$ python3 -q
>>> import numpy as np
>>> import numpy.linalg as la
>>> np.set_printoptions(precision=2, suppress=True, linewidth=120)
>>> K = np.load("mat.npy")
>>> print(K)
[[ 2  0 -2]
 [-1 -2  1]]
>>> vec = np.array([2, -1, -1])
>>> print((K @ vec).argmax())
0
>>> print(K @ (2 * vec))
[12 -2]
>>> print(la.norm(K @ vec) <= la.norm(K, 2) * la.norm(vec) + 1e-9)
True
>>> print(K @ np.eye(3)[1])
[ 0. -2.]
>>> other = K / la.norm(K, axis=1, keepdims=True)
>>> C2 = other @ other.T
>>> print((np.abs(C2) > 0.9).astype(int))
[[1 0]
 [0 1]]
>>> print(C2[1])
[-0.58  1.  ]
>>> print(np.argwhere(np.triu(np.abs(C2) > 0.95, 1)))
[]
>>> print((C2 - 2 * np.eye(2)).round(6).argmax(axis=1))
[1 0]
>>> print(round(float(np.degrees(np.arccos(np.clip(C2[1, 0], -1, 1)))), 2))
125.26
>>> other = np.array([[-1, -3, 1], [1, -2, -2], [2, 2, -3]])
>>> print(np.einsum("ik,kj->ji", K, other))
[[ -6   1]
 [-10   9]
 [  8   0]]
>>> print(other.T @ K.T)
[[ -6   1]
 [-10   9]
 [  8   0]]
>>> print(K @ other)
[[ -6 -10   8]
 [  1   9   0]]
>>> print(np.einsum("ik,kj->ij", K, other))
[[ -6 -10   8]
 [  1   9   0]]
>>> print(round(la.norm(K, 2), 2))
3.34
>>> print(la.norm(K, axis=1).argmax())
0
>>> M = np.array([[4, 2, 0, 0], [3, 1, 0, 0], [0, 0, 3, 2], [0, 0, 2, 3]])
>>> w, evecs = la.eig(M)
>>> print(w)
[ 5.37 -0.37  5.    1.  ]
>>> print(np.sort(la.eigvals(M @ M)))
[ 0.14  1.   25.   28.86]
>>> print(np.sort(la.eigvals(la.inv(M))))
[-2.69  0.19  0.2   1.  ]
>>> print(np.round(M @ evecs[:, 0] - w[0] * evecs[:, 0], 2) + 0)
[0. 0. 0. 0.]
>>> other = np.array([[-2, -8, -5], [-4, 4, 7]])
>>> C = np.kron(other, M)
>>> print(C.shape)
(8, 12)
>>> print(la.matrix_rank(C))
8
>>> print(C)
[[ -8  -4   0   0 -32 -16   0   0 -20 -10   0   0]
 [ -6  -2   0   0 -24  -8   0   0 -15  -5   0   0]
 [  0   0  -6  -4   0   0 -24 -16   0   0 -15 -10]
 [  0   0  -4  -6   0   0 -16 -24   0   0 -10 -15]
 [-16  -8   0   0  16   8   0   0  28  14   0   0]
 [-12  -4   0   0  12   4   0   0  21   7   0   0]
 [  0   0 -12  -8   0   0  12   8   0   0  21  14]
 [  0   0  -8 -12   0   0   8  12   0   0  14  21]]
>>> print(round(float(la.norm(C, 2)), 2), round(la.norm(other, 2) * la.norm(M, 2), 2))
66.1 66.1
>>> feats = np.array([[0, 0, 0, 0, 0],
...     [0, 0, 0, 0, -3],
...     [0, 0, 4, 0, 0],
...     [0, 0, 0, 1, 0],
...     [4, 0, 0, 0, 0]])
>>> print(feats)
[[ 0  0  0  0  0]
 [ 0  0  0  0 -3]
 [ 0  0  4  0  0]
 [ 0  0  0  1  0]
 [ 4  0  0  0  0]]
>>> print(la.pinv(feats))
[[ 0.    0.    0.    0.    0.25]
 [ 0.    0.    0.    0.    0.  ]
 [ 0.    0.    0.25  0.    0.  ]
 [ 0.    0.    0.    1.    0.  ]
 [ 0.   -0.33  0.    0.    0.  ]]
>>> print(la.norm(feats, axis=0))
[4. 0. 4. 1. 3.]
>>> print(la.svd(feats, compute_uv=False))
[4. 4. 3. 1. 0.]
>>> print(feats.T @ feats)
[[16  0  0  0  0]
 [ 0  0  0  0  0]
 [ 0  0 16  0  0]
 [ 0  0  0  1  0]
 [ 0  0  0  0  9]]
